$ python -q
>>> import numpy as np
>>> np.set_printoptions(precision=2, suppress=True, linewidth=100)
>>> A = np.load("layer9.npy")
>>> A
array([[8, 0, 0, 0, 0, 0, 0, 0, 0, 0, 0],
       [3, 9, 0, 0, 0, 0, 0, 0, 0, 0, 0],
       [6, 9, 5, 0, 0, 0, 0, 0, 0, 0, 0],
       [4, 2, 3, 7, 0, 0, 0, 0, 0, 0, 0],
       [1, 0, 9, 1, 0, 0, 0, 0, 0, 0, 0],
       [7, 6, 3, 0, 1, 9, 0, 0, 0, 0, 0],
       [6, 2, 1, 5, 5, 4, 7, 0, 0, 0, 0],
       [7, 0, 8, 1, 6, 1, 6, 7, 0, 0, 0],
       [5, 1, 5, 1, 5, 6, 9, 4, 3, 0, 0],
       [8, 9, 4, 0, 5, 1, 8, 2, 7, 2, 0],
       [8, 7, 6, 6, 9, 7, 7, 9, 3, 9, 1]])
>>> left, sigma, vt = np.linalg.svd(A)
>>> V = vt[:(sigma > 1e-8).sum()]
>>> rng = np.random.default_rng(11668)
>>> x = A[0] + -2 * A[2] + rng.integers(2) * np.eye(11)[3]
>>> x
array([ -4., -18., -10.,   1.,   0.,   0.,   0.,   0.,   0.,   0.,   0.])
>>> np.allclose(V.T @ V @ x, x)
True
>>> np.linalg.matrix_rank(np.vstack([A, x]))
np.int64(10)
>>> np.round(V.T @ V, 2) + 0
array([[ 1.  ,  0.  ,  0.  ,  0.  ,  0.  ,  0.  ,  0.  ,  0.  ,  0.  ,  0.  ,  0.  ],
       [ 0.  ,  1.  ,  0.  ,  0.  ,  0.  ,  0.  ,  0.  ,  0.  ,  0.  ,  0.  ,  0.  ],
       [ 0.  ,  0.  ,  1.  ,  0.  ,  0.  ,  0.  ,  0.  ,  0.  ,  0.  ,  0.  ,  0.  ],
       [ 0.  ,  0.  ,  0.  ,  1.  ,  0.  ,  0.  ,  0.  ,  0.  ,  0.  ,  0.  ,  0.  ],
       [ 0.  ,  0.  ,  0.  ,  0.  ,  1.  ,  0.  ,  0.  ,  0.  ,  0.  ,  0.01, -0.05],
       [ 0.  ,  0.  ,  0.  ,  0.  ,  0.  ,  1.  ,  0.  ,  0.  ,  0.  ,  0.  ,  0.01],
       [ 0.  ,  0.  ,  0.  ,  0.  ,  0.  ,  0.  ,  1.  ,  0.  ,  0.  ,  0.  ,  0.03],
       [ 0.  ,  0.  ,  0.  ,  0.  ,  0.  ,  0.  ,  0.  ,  1.  ,  0.  ,  0.  ,  0.01],
       [ 0.  ,  0.  ,  0.  ,  0.  ,  0.  ,  0.  ,  0.  ,  0.  ,  1.  ,  0.01, -0.04],
       [ 0.  ,  0.  ,  0.  ,  0.  ,  0.01,  0.  ,  0.  ,  0.  ,  0.01,  0.98,  0.13],
       [ 0.  ,  0.  ,  0.  ,  0.  , -0.05,  0.01,  0.03,  0.01, -0.04,  0.13,  0.02]])
>>> [round(float(x), 2) for x in np.linalg.svd(A, compute_uv=False)[:3]]
[37.5, 15.23, 11.09]
>>> np.prod(np.diag(A)), round(np.linalg.det(A), 2)
(np.int64(0), np.float64(0.0))
>>> np.linalg.matrix_rank(A)
np.int64(10)
>>> A.shape
(11, 11)
>>> np.abs(A).max()
np.int64(9)
>>> A[:, 11]
Traceback (most recent call last):
  File "<python-input-17>", line 1, in <module>
    A[:, 11]
    ~^^^^^^^
IndexError: index 11 is out of bounds for axis 1 with size 11
>>> np.round(np.linalg.svd(A, compute_uv=False), 2) + 0
array([37.5 , 15.23, 11.09,  9.85,  9.44,  8.28,  6.7 ,  4.57,  2.35,  1.05,  0.  ])
>>> np.zeros(11, 11)
Traceback (most recent call last):
  File "<python-input-19>", line 1, in <module>
    np.zeros(11, 11)
    ~~~~~~~~^^^^^^^^
TypeError: Cannot interpret '11' as a data type
>>> A2 = A[0, 0] * A[1:] - np.outer(A[1:, 0], A[0])
>>> A2
array([[ 0, 72,  0,  0,  0,  0,  0,  0,  0,  0,  0],
       [ 0, 72, 40,  0,  0,  0,  0,  0,  0,  0,  0],
       [ 0, 16, 24, 56,  0,  0,  0,  0,  0,  0,  0],
       [ 0,  0, 72,  8,  0,  0,  0,  0,  0,  0,  0],
       [ 0, 48, 24,  0,  8, 72,  0,  0,  0,  0,  0],
       [ 0, 16,  8, 40, 40, 32, 56,  0,  0,  0,  0],
       [ 0,  0, 64,  8, 48,  8, 48, 56,  0,  0,  0],
       [ 0,  8, 40,  8, 40, 48, 72, 32, 24,  0,  0],
       [ 0, 72, 32,  0, 40,  8, 64, 16, 56, 16,  0],
       [ 0, 56, 48, 48, 72, 56, 56, 72, 24, 72,  8]])
>>> np.flatnonzero(~A2.round(6).any(axis=1))
array([], dtype=int64)
>>> A[:, 0] / A[0, 0]
array([1.  , 0.38, 0.75, 0.5 , 0.12, 0.88, 0.75, 0.88, 0.62, 1.  , 1.  ])
>>> cent = np.array([[-3, -3, -2, -2, -3, 0, 3], [-1, -3, -1, 0, -3, -2, -2]])
>>> K = rng.normal(size=(35, 2)) @ cent + np.array([3, -2, -1, 4, -5, -4, 2])
>>> K
array([[  1.6 ,  -4.35,  -2.09,   3.38,  -7.35,  -4.95,   1.98],
       [  7.17,  -0.54,   1.33,   7.68,  -3.54,  -6.71,  -6.24],
       [  2.63,   0.36,  -0.79,   2.84,  -2.64,  -1.27,   6.46],
       [ -6.05, -12.55,  -7.28,  -1.53, -15.55,  -5.5 ,   8.8 ],
       [  2.89,  -2.16,  -1.08,   3.94,  -5.16,  -4.05,   2.03],
       [ -0.57,  -4.93,  -3.27,   1.41,  -7.93,  -3.36,   6.53],
       [  6.31,   3.21,   1.52,   5.57,   0.21,  -2.1 ,   1.54],
       [  1.21,  -7.37,  -2.79,   4.  , -10.37,  -7.58,  -1.58],
       [  5.6 ,  -1.71,   0.35,   6.51,  -4.71,  -6.31,  -4.07],
       [  2.97,  -0.79,  -0.82,   3.56,  -3.79,  -2.76,   3.9 ],
       [  6.89,   3.52,   1.86,   6.05,   0.52,  -2.37,   0.56],
       [  2.45,  -2.67,  -1.39,   3.67,  -5.67,  -4.11,   2.39],
       [  5.91,   2.6 ,   1.22,   5.37,  -0.4 ,  -2.31,   1.63],
       [ -0.77,  -8.06,  -3.89,   2.25, -11.06,  -6.29,   2.33],
       [  0.85,  -2.12,  -2.09,   1.89,  -5.12,  -1.97,   7.2 ],
       [  1.94,  -3.85,  -1.84,   3.56,  -6.85,  -4.79,   1.87],
       [  3.26,  -3.52,  -1.12,   4.76,  -6.52,  -5.78,  -0.93],
       [  5.2 ,   1.65,   0.71,   4.98,  -1.35,  -2.55,   1.97],
       [ 10.09,   5.76,   3.84,   8.5 ,   2.76,  -3.32,  -4.07],
       [  5.92,   1.97,   1.12,   5.6 ,  -1.03,  -2.95,   0.65],
       [  4.77,  -0.61,   0.11,   5.31,  -3.61,  -4.38,  -0.34],
       [ -0.38,  -3.47,  -2.93,   1.12,  -6.47,  -2.1 ,   8.23],
       [  0.73,  -5.58,  -2.73,   2.92,  -8.58,  -5.31,   2.31],
       [  4.81,  -1.06,   0.06,   5.49,  -4.06,  -4.86,  -1.1 ],
       [  3.44,  -4.38,  -1.18,   5.23,  -7.38,  -6.82,  -2.67],
       [  9.47,   4.6 ,   3.34,   8.27,   1.6 ,  -3.87,  -4.28],
       [  4.  ,  -0.24,  -0.21,   4.41,  -3.24,  -3.24,   2.15],
       [  7.18,   3.5 ,   2.  ,   6.34,   0.5 ,  -2.67,  -0.18],
       [  0.26,  -7.36,  -3.26,   3.05, -10.36,  -6.62,   0.8 ],
       [  2.39,  -1.37,  -1.2 ,   3.18,  -4.37,  -2.76,   4.46],
       [  3.97,  -1.94,  -0.51,   4.95,  -4.94,  -4.9 ,  -0.32],
       [  6.76,   2.42,   1.62,   6.29,  -0.58,  -3.34,  -0.77],
       [  5.97,   1.59,   1.08,   5.77,  -1.41,  -3.38,  -0.04],
       [  8.36,   3.23,   2.55,   7.62,   0.23,  -4.13,  -3.57],
       [  0.66,  -7.65,  -3.11,   3.54, -10.65,  -7.31,  -0.62]])
>>> left, sigma, vt = np.linalg.svd(K)
>>> np.argmax(sigma[:-1] / (sigma[1:] + 1e-6)) + 1
np.int64(3)
>>> sigma.round(2) + 0
array([53.87, 42.87, 18.29,  0.  ,  0.  ,  0.  ,  0.  ])
>>> A2 = left[:, :3] @ np.diag(sigma[:3]) @ vt[:3]
>>> np.round(np.linalg.norm(K - A2, 2), 2), round(sigma[3], 2)
(np.float64(0.0), np.float64(0.0))
>>> np.linalg.matrix_rank(A2)
np.int64(3)
>>> np.linalg.matrix_rank(K, rtol=0.05)
np.int64(3)
>>> round(float(np.abs(K - A2).max()), 2)
0.0
>>> round(np.linalg.norm(K - A2) / np.linalg.norm(K), 2)
np.float64(0.0)
